$ python -q
>>> import numpy as np
>>> import numpy.linalg as la
>>> np.set_printoptions(suppress=True, linewidth=100)
>>> def rd(a):
...     return np.round(a, 2) + 0
... 
>>> M = np.array([[0.6, 1.6, -0.1],
...     [-1.2, -1.0, 0.2],
...     [0.0, -0.2, -0.4],
...     [0.6, 1.2, -0.5]])
>>> rng = np.random.default_rng(253393)
>>> A2 = M + rng.integers(-2, 3, (4, 1)) @ rng.integers(-2, 3, (1, 3))
>>> A2
array([[ 0.6,  1.6, -0.1],
       [-1.2, -1. , -1.8],
       [ 0. , -0.2,  3.6],
       [ 0.6,  1.2, -0.5]])
>>> A2 - M
array([[ 0.,  0.,  0.],
       [ 0.,  0., -2.],
       [ 0.,  0.,  4.],
       [ 0.,  0.,  0.]])
>>> np.abs(A2 - M).sum(axis=1)
array([0., 2., 4., 0.])
>>> W0 = np.array([[-1, 2, 10], [-1, 1, 5], [-3, 2, 10]])
>>> W0
array([[-1,  2, 10],
       [-1,  1,  5],
       [-3,  2, 10]])
>>> A2 = np.array([[-4, 1], [4, 3], [5, -5]])
>>> la.matrix_rank(np.vstack([W0, A2.T]))
np.int64(3)
>>> np.einsum("ij,ij->i", W0, W0)
array([105,  27, 113])
>>> labels = rng.permutation(3)
>>> labels
array([0, 2, 1])
>>> A2 = W0[labels][:, labels]
>>> np.allclose(A2, W0)
False
>>> rd(la.det(A2)), rd(la.det(W0[labels]))
(np.float64(0.0), np.float64(0.0))
>>> x0 = np.array([2, 2, 2])
>>> W0 @ np.ones(3)
array([11.,  5.,  9.])
>>> np.einsum("ij,j->i", W0, x0)
array([22, 10, 18])
>>> (W0 * x0).sum(axis=1)
array([22, 10, 18])
>>> la.norm(W0 @ x0) <= la.norm(W0, 2) * la.norm(x0) + 1e-9
np.True_
>>> W0 @ np.eye(3)[1]
array([2., 1., 2.])
>>> A = np.arange(12).reshape(3, 4) + 3
>>> A
array([[ 3,  4,  5,  6],
       [ 7,  8,  9, 10],
       [11, 12, 13, 14]])
>>> # rank 2
>>> [round(float(x), 2) for x in la.svd(A, compute_uv=False)[:3]]
[31.75, 1.38, 0.0]
>>> np.argsort(-la.norm(A, axis=0).round(6), kind="stable")[:3]
array([3, 2, 1])
>>> rd(la.norm(A, 2) / la.norm(A))
np.float64(1.0)
>>> A2 = A / np.sqrt((A ** 2).mean(axis=1, keepdims=True))
>>> A - A.mean(axis=1, keepdims=True)
array([[-1.5, -0.5,  0.5,  1.5],
       [-1.5, -0.5,  0.5,  1.5],
       [-1.5, -0.5,  0.5,  1.5]])
>>> la.matrix_rank(A2) == la.matrix_rank(A)
np.True_
>>> rd(la.norm(A2, axis=1))
array([2., 2., 2.])
>>> K = np.array([[117, -75, -60], [-75, 82, 11], [-60, 11, 53]])
>>> # rank 2
>>> rk = la.matrix_rank(K)
>>> rk
np.int64(2)
>>> ns = la.svd(K)[2][rk:].T
>>> rd(K @ ns)
array([[0.],
       [0.],
       [0.]])
>>> np.allclose(K @ ns, 0)
True
>>> [int(la.matrix_rank(np.delete(K, i, axis=0))) for i in range(3)]
[2, 2, 2]
>>> rd(ns @ ns.T)
array([[0.39, 0.31, 0.38],
       [0.31, 0.24, 0.3 ],
       [0.38, 0.3 , 0.37]])
>>> ns.shape
(3, 1)
>>> [int(la.matrix_rank(K[:i])) for i in range(1, len(K) + 1)]
[1, 2, 2]
>>> mat = np.loadtxt("out16.csv", delimiter=",")
>>> rd(mat)
array([[0.33, 0.33, 0.  , 0.33],
       [0.  , 1.  , 0.  , 0.  ],
       [0.  , 0.  , 1.  , 0.  ],
       [0.  , 0.33, 0.33, 0.33]])
>>> mat.sum(axis=1)
array([1., 1., 1., 1.])
>>> rd(np.sort(np.abs(la.eigvals(mat)))[::-1])
array([1.  , 1.  , 0.33, 0.33])
>>> p = np.eye(4)[2]
>>> for _ in range(6):
...     p = p @ mat
...     print(p.round(2))
... 
[0. 0. 1. 0.]
[0. 0. 1. 0.]
[0. 0. 1. 0.]
[0. 0. 1. 0.]
[0. 0. 1. 0.]
[0. 0. 1. 0.]
>>> E = np.loadtxt("a.csv", delimiter=",")
>>> E
array([[-12.9 , -14.57, -11.05],
       [-12.48, -14.03, -10.68],
       [-10.01, -10.84,  -8.55],
       [ -9.7 , -10.44,  -8.28],
       [ -6.64,  -6.59,  -5.68],
       [ -1.41,  -0.43,  -1.33],
       [ -0.16,   0.75,  -0.33],
       [  0.24,   0.59,   0.04],
       [  0.16,   0.34,   0.02],
       [  0.13,   0.29,   0.01],
       [  0.  ,   0.14,   1.2 ],
       [  1.3 ,   2.54,   3.48],
       [  1.63,   3.13,   3.98],
       [  3.23,   5.91,   6.27],
       [  5.88,  10.45,   9.83],
       [ 10.23,  17.75,  15.37]])
>>> la.norm(E, axis=1).argmax()
np.int64(15)
>>> rd(la.norm(E[10] - E[7]))
np.float64(1.27)
>>> rd(la.norm(E, "nuc"))
np.float64(59.5)
>>> rd(E[10] @ E[7])
np.float64(0.13)
>>> rd(la.norm(E, 2))
np.float64(51.43)
>>> rd(la.norm(E, 1)), rd(la.norm(E, np.inf))
(np.float64(98.79), np.float64(43.35))
>>> rd(la.norm(E) ** 2 / la.norm(E, 2) ** 2)
np.float64(1.02)
